$ python -q
>>> import numpy as np
>>> import numpy.linalg as la
>>> np.set_printoptions(precision=2, suppress=True, linewidth=160, legacy="1.25")
>>> M = np.load("block7.npy")
>>> print(M)
[[  6.12  13.82  -2.49]
 [ 46.71 -53.9    2.36]
 [  4.5   12.01  -0.54]
 [ 46.28 -51.82   1.03]
 [  6.78  11.37  -0.82]
 [  5.95  11.4   -1.69]
 [ 46.28 -51.98   2.64]
 [ 47.58 -50.7    2.4 ]
 [ 47.86 -53.61   4.8 ]
 [ 48.78 -49.58   1.48]]
>>> cent = M[[0, 2]].astype(float)
>>> for _ in range(4):
...     labels = la.norm(M[:, None] - cent, axis=-1).argmin(axis=1)
...     cent = np.array([M[labels == j].mean(axis=0) for j in range(2)])
... 
>>> labels
array([0, 1, 0, 1, 0, 0, 1, 1, 1, 1])
>>> np.bincount(labels)
array([4, 6])
>>> vec = np.array([0, 3, 9])
>>> target = M @ vec
>>> b, lr = np.zeros(3), 1 / la.norm(M, 2) ** 2
>>> for i in range(30):
...     b -= lr * M.T @ (M @ b - target)
...     if i % 5 == 0: print(i, round(la.norm(M @ b - target), 2))
... 
0 38.55
5 36.73
10 35.19
15 33.9
20 32.81
25 31.91
>>> np.round(la.cond(M), 2)
56.17
>>> Q, V = la.qr(M[:, :2])[0], la.qr(M[:, 2:])[0]
>>> sv = la.svd(Q.T @ V, compute_uv=False)
>>> np.degrees(np.arccos(sv.clip(0, 1)))
array([24.7])
>>> (sv > 0.9).sum()
1
>>> E = np.cumsum(np.array([[0, -2, 0],
...     [-2, 0, 0],
...     [-1, -1, 1],
...     [0, 0, 2],
...     [-2, 0, -1],
...     [0, 2, -2],
...     [2, 2, 2],
...     [1, 2, -1],
...     [0, -2, 1],
...     [-1, 2, 0],
...     [-2, 1, 2],
...     [1, -2, 1],
...     [-1, -1, 2],
...     [2, -1, 2],
...     [-2, -2, -2],
...     [-2, 1, 1],
...     [0, 2, -2],
...     [-2, 1, 1],
...     [-2, -2, -2],
...     [2, 2, -2],
...     [0, 1, -2],
...     [-1, 2, 0],
...     [0, 2, 0],
...     [-2, 1, -1]]), axis=0)
>>> E
array([[  0,  -2,   0],
       [ -2,  -2,   0],
       [ -3,  -3,   1],
       [ -3,  -3,   3],
       [ -5,  -3,   2],
       [ -5,  -1,   0],
       [ -3,   1,   2],
       [ -2,   3,   1],
       [ -2,   1,   2],
       [ -3,   3,   2],
       [ -5,   4,   4],
       [ -4,   2,   5],
       [ -5,   1,   7],
       [ -3,   0,   9],
       [ -5,  -2,   7],
       [ -7,  -1,   8],
       [ -7,   1,   6],
       [ -9,   2,   7],
       [-11,   0,   5],
       [ -9,   2,   3],
       [ -9,   3,   1],
       [-10,   5,   1],
       [-10,   7,   1],
       [-12,   8,   0]])
>>> T = np.stack([E, -1 * E, E[::-1]])
>>> la.matrix_rank(T.reshape(3, -1))
2
>>> print(np.einsum("bij,cij->bc", T, T))
[[ 1675 -1675   706]
 [-1675  1675  -706]
 [  706  -706  1675]]
>>> print(T.sum(axis=0))
[[-12   8   0]
 [-10   7   1]
 [-10   5   1]
 [ -9   3   1]
 [ -9   2   3]
 [-11   0   5]
 [ -9   2   7]
 [ -7   1   6]
 [ -7  -1   8]
 [ -5  -2   7]
 [ -3   0   9]
 [ -5   1   7]
 [ -4   2   5]
 [ -5   4   4]
 [ -3   3   2]
 [ -2   1   2]
 [ -2   3   1]
 [ -3   1   2]
 [ -5  -1   0]
 [ -5  -3   2]
 [ -3  -3   3]
 [ -3  -3   1]
 [ -2  -2   0]
 [  0  -2   0]]
>>> K = np.load("layer11.npy")
>>> print(K)
[[ 0  2]
 [-2  0]]
>>> vec = np.array([2, 0])
>>> round(la.det(K), 2)
4.0
>>> print(la.eigvals(K).real)
[0. 0.]
>>> print(vec @ K @ vec)
0
>>> Q = la.solve(np.eye(2) - K, np.eye(2) + K)
>>> np.round(Q @ Q.T, 2) + 0
array([[1., 0.],
       [0., 1.]])
>>> round(la.det(Q), 2)
1.0
